% ipython --no-banner

In [1]: import numpy as np

In [2]: np.set_printoptions(precision=2, suppress=True, linewidth=200)

In [3]: J = np.array([[2, -1, 0, -1, 0, -1, 2, 2, 1, -2],
   ...:     [1, 2, 0, -2, 1, 0, 1, 0, 2, 1],
   ...:     [0, -2, 0, 2, 1, -2, -2, -2, -1, 0],
   ...:     [0, -2, -1, 1, 0, 0, -1, 0, 2, 2],
   ...:     [0, 1, 2, 1, -1, 2, 2, 1, 1, -2],
   ...:     [4, 3, 0, -5, 2, -1, 4, 2, 5, 0]])

In [4]: f = np.array([-1, -3, 0])

In [5]: np.correlate(J[1], J[4], "full")
Out[5]: array([-2, -3,  3,  8,  2,  2, -6,  3,  6,  1,  2,  4,  8,  2,  2,  5,  4,  1,  0])

In [6]: np.polyval(f, J[1])
Out[6]: array([ -4, -10,   0,   2,  -4,   0,  -4,   0, -10,  -4])

In [7]: U, sv, VT = np.linalg.svd(J)

In [8]: sv.round(2) + 0
Out[8]: array([11.51,  5.46,  3.99,  3.28,  2.27,  0.  ])

In [9]: B = U[:, :5] @ np.diag(sv[:5]) @ VT[:5]

In [10]: np.round(np.linalg.norm(J - B, 2), 2), round(sv[5], 2)
Out[10]: (np.float64(0.0), np.float64(0.0))

In [11]: print(B.round(2) + 0)
[[ 2. -1.  0. -1.  0. -1.  2.  2.  1. -2.]
 [ 1.  2.  0. -2.  1.  0.  1.  0.  2.  1.]
 [ 0. -2.  0.  2.  1. -2. -2. -2. -1.  0.]
 [ 0. -2. -1.  1.  0.  0. -1.  0.  2.  2.]
 [ 0.  1.  2.  1. -1.  2.  2.  1.  1. -2.]
 [ 4.  3.  0. -5.  2. -1.  4.  2.  5.  0.]]

In [12]: np.linalg.matrix_rank(B)
Out[12]: np.int64(5)

In [13]: np.round(np.abs(J - B).max(), 2)
Out[13]: np.float64(0.0)

In [14]: U, sv, VT = np.linalg.svd(J)

In [15]: V = VT[:(sv > 1e-8).sum()]

In [16]: rng = np.random.default_rng(127592)

In [17]: x = J[0] + 4 * J[5] + rng.integers(2) * np.eye(10)[7]

In [18]: x
Out[18]: array([ 18.,  11.,   0., -21.,   8.,  -5.,  18.,  11.,  21.,  -2.])

In [19]: np.linalg.matrix_rank(np.vstack([J, x]))
Out[19]: np.int64(6)

In [20]: M = np.load("data.npy")

In [21]: M
Out[21]: 
array([[-0.06,  1.  , -2.97,  2.03,  3.97,  1.  ],
       [-4.06,  1.  , -0.97,  4.03,  1.97,  1.  ],
       [-2.06,  1.  , -1.97,  3.03,  2.97,  1.  ],
       [-0.18,  1.  , -2.91,  2.09,  3.91,  1.  ],
       [-1.64,  1.  , -2.18,  2.82,  3.18,  1.  ],
       [-1.76,  1.  , -2.12,  2.88,  3.12,  1.  ],
       [ 1.53,  1.  , -3.76,  1.24,  4.76,  1.  ],
       [-1.93,  1.  , -2.03,  2.97,  3.03,  1.  ],
       [ 1.91,  1.  , -3.95,  1.05,  4.95,  1.  ],
       [-3.08,  1.  , -1.46,  3.54,  2.46,  1.  ]])

In [22]: def softmax(z):
    ...:     e = np.exp(z - z.max(axis=-1, keepdims=True))
    ...:     return e / e.sum(axis=-1, keepdims=True)
    ...: 

In [23]: np.round(softmax(M[0] + -1), 2) + 0
Out[23]: array([0.01, 0.04, 0.  , 0.11, 0.79, 0.04])

In [24]: np.round(softmax(10 * M[0]), 2) + 0
Out[24]: array([0., 0., 0., 0., 1., 0.])

In [25]: np.round(softmax(M[0]), 2) + 0
Out[25]: array([0.01, 0.04, 0.  , 0.11, 0.79, 0.04])

In [26]: att = M @ M.T / np.sqrt(6)

In [27]: softmax(att)[0] @ M
Out[27]: array([ 1.3 ,  1.  , -3.65,  1.35,  4.65,  1.  ])

In [28]: np.linalg.inv(M)
LinAlgError: Last 2 dimensions of the array must be square


In [29]: round(float(np.trace(np.linalg.pinv(M) @ M)), 2)
Out[29]: 3.0

In [30]: np.abs(np.diag(np.linalg.qr(M)[1])) > 1e-9
Out[30]: array([ True,  True,  True, False, False, False])

In [31]: M @ np.linalg.pinv(M) @ M
Out[31]: 
array([[-0.06,  1.  , -2.97,  2.03,  3.97,  1.  ],
       [-4.06,  1.  , -0.97,  4.03,  1.97,  1.  ],
       [-2.06,  1.  , -1.97,  3.03,  2.97,  1.  ],
       [-0.18,  1.  , -2.91,  2.09,  3.91,  1.  ],
       [-1.64,  1.  , -2.18,  2.82,  3.18,  1.  ],
       [-1.76,  1.  , -2.12,  2.88,  3.12,  1.  ],
       [ 1.53,  1.  , -3.76,  1.24,  4.76,  1.  ],
       [-1.93,  1.  , -2.03,  2.97,  3.03,  1.  ],
       [ 1.91,  1.  , -3.95,  1.05,  4.95,  1.  ],
       [-3.08,  1.  , -1.46,  3.54,  2.46,  1.  ]])

In [32]: U, sv, VT = np.linalg.svd(M)

In [33]: np.argmax(sv[:-1] / (sv[1:] + 1e-6)) + 1
Out[33]: np.int64(3)

In [34]: print(sv.round(2) + 0)
[16.62  7.56  0.01  0.    0.    0.  ]

In [35]: B = U[:, :3] @ np.diag(sv[:3]) @ VT[:3]

In [36]: np.round(np.linalg.norm(M - B) / np.linalg.norm(M), 2)
Out[36]: np.float64(0.0)

In [37]: print(np.round(np.abs(M - B).max(), 2))
0.0

In [38]: np.linalg.matrix_rank(M, rtol=0.05)
Out[38]: np.int64(2)

In [39]: print(np.linalg.matrix_rank(B))
3

In [40]: B = J[0, 0] * J[1:] - np.outer(J[1:, 0], J[0])

In [41]: B
Out[41]: 
array([[ 0,  5,  0, -3,  2,  1,  0, -2,  3,  4],
       [ 0, -4,  0,  4,  2, -4, -4, -4, -2,  0],
       [ 0, -4, -2,  2,  0,  0, -2,  0,  4,  4],
       [ 0,  2,  4,  2, -2,  4,  4,  2,  2, -4],
       [ 0, 10,  0, -6,  4,  2,  0, -4,  6,  8]])

In [42]: print(np.flatnonzero(~B.round(6).any(axis=1)))
[]

In [43]: data = np.load("case14.npy")

In [44]: data
Out[44]: 
array([[ 0.  , -0.1 , -1.8 ,  0.4 ,  0.4 ],
       [ 1.  , -0.5 ,  1.5 , -0.8 ,  1.1 ],
       [-0.01,  0.05, -1.75,  0.32,  0.55],
       [-0.3 , -1.2 ,  0.9 ,  1.  ,  1.  ],
       [ 2.  , -1.7 ,  0.9 ,  1.1 , -1.2 ],
       [ 0.1 , -1.  ,  1.7 , -0.5 , -1.2 ],
       [-0.4 , -1.5 , -2.1 , -1.4 , -1.3 ],
       [ 0.  ,  0.7 ,  0.1 ,  1.5 ,  1.7 ],
       [-0.6 , -1.1 , -0.2 ,  0.  , -0.3 ],
       [ 0.7 , -0.7 ,  0.9 ,  0.  ,  0.5 ],
       [-1.2 ,  2.7 , -1.  ,  0.7 ,  0.1 ],
       [ 0.4 ,  2.1 ,  0.3 ,  0.7 , -0.5 ],
       [ 2.4 , -2.  , -1.7 ,  0.9 , -0.7 ],
       [ 0.1 , -0.7 , -0.2 ,  1.1 ,  1.9 ],
       [-0.6 ,  0.  , -0.5 ,  0.3 ,  0.4 ],
       [-0.5 ,  0.2 ,  0.  , -0.2 ,  0.1 ]])

In [45]: z = data[:, 4] > np.median(data[:, 4])

In [46]: f = data[z].mean(axis=0) - data[~z].mean(axis=0)

In [47]: ((data - data.mean(axis=0)) @ f > 0).astype(int)
Out[47]: array([1, 1, 1, 1, 0, 0, 0, 1, 0, 1, 1, 0, 0, 1, 1, 0])

In [48]: f
Out[48]: array([-0.16, -0.02,  0.16,  0.31,  1.57])
